$ python3 -q
>>> import numpy as np
>>> from numpy import linalg as LA
>>> np.set_printoptions(precision=2, suppress=True, linewidth=100)
>>> out = np.array([[1, 0], [1, 0], [3, 3]])
>>> E = np.tile(out, (2, 3))
>>> E
array([[1, 0, 1, 0, 1, 0],
       [1, 0, 1, 0, 1, 0],
       [3, 3, 3, 3, 3, 3],
       [1, 0, 1, 0, 1, 0],
       [1, 0, 1, 0, 1, 0],
       [3, 3, 3, 3, 3, 3]])
>>> # row 1 repeats row 0
>>> left, sig, Vh = LA.svd(E)
>>> sig.round(2) + 0
array([10.69,  2.38,  0.  ,  0.  ,  0.  ,  0.  ])
>>> np.argmax(sig[:-1] / (sig[1:] + 1e-6)) + 1
np.int64(2)
>>> out = left[:, :2] @ np.diag(sig[:2]) @ Vh[:2]
>>> out.round(2) + 0
array([[1., 0., 1., 0., 1., 0.],
       [1., 0., 1., 0., 1., 0.],
       [3., 3., 3., 3., 3., 3.],
       [1., 0., 1., 0., 1., 0.],
       [1., 0., 1., 0., 1., 0.],
       [3., 3., 3., 3., 3., 3.]])
>>> round(float(LA.norm(E - out) / LA.norm(E)), 2)
0.0
>>> LA.matrix_rank(out)
np.int64(2)
>>> [round(float(x), 2) for x in LA.svd(E, compute_uv=False)[:3]]
[10.69, 2.38, 0.0]
>>> np.argsort(-LA.norm(E, axis=0).round(6), kind="stable")[:3]
array([0, 2, 4])
>>> LA.cond(E) > 100
np.True_
>>> round(float(LA.norm(E, 2) / LA.norm(E)), 2)
0.98
>>> LA.matrix_rank(E, rtol=0.1)
np.int64(2)
>>> vec = np.array([2, -1, -1, -2, -2, 1])
>>> (E * vec).sum(axis=1)
array([-1, -1, -9, -1, -1, -9])
>>> np.einsum("ij,j->i", E, vec)
array([-1, -1, -9, -1, -1, -9])
>>> E @ np.eye(6)[1]
array([0., 0., 3., 0., 0., 3.])
>>> E @ np.ones(6)
array([ 3.,  3., 18.,  3.,  3., 18.])
>>> vec = np.array([-1, 1, -2, 1, -1, 0])
>>> a = np.maximum(E @ vec, 0)
>>> E.T @ a
array([0, 0, 0, 0, 0, 0])
>>> np.maximum(E @ (3 * vec), 0)
array([0, 0, 0, 0, 0, 0])
>>> np.maximum(E @ vec, 0) - np.maximum(-E @ vec, 0)
array([-4, -4, -6, -4, -4, -6])
>>> np.flatnonzero(a > 1e-9)
array([], dtype=int64)
>>> np.tanh(E @ vec)
array([-1., -1., -1., -1., -1., -1.])
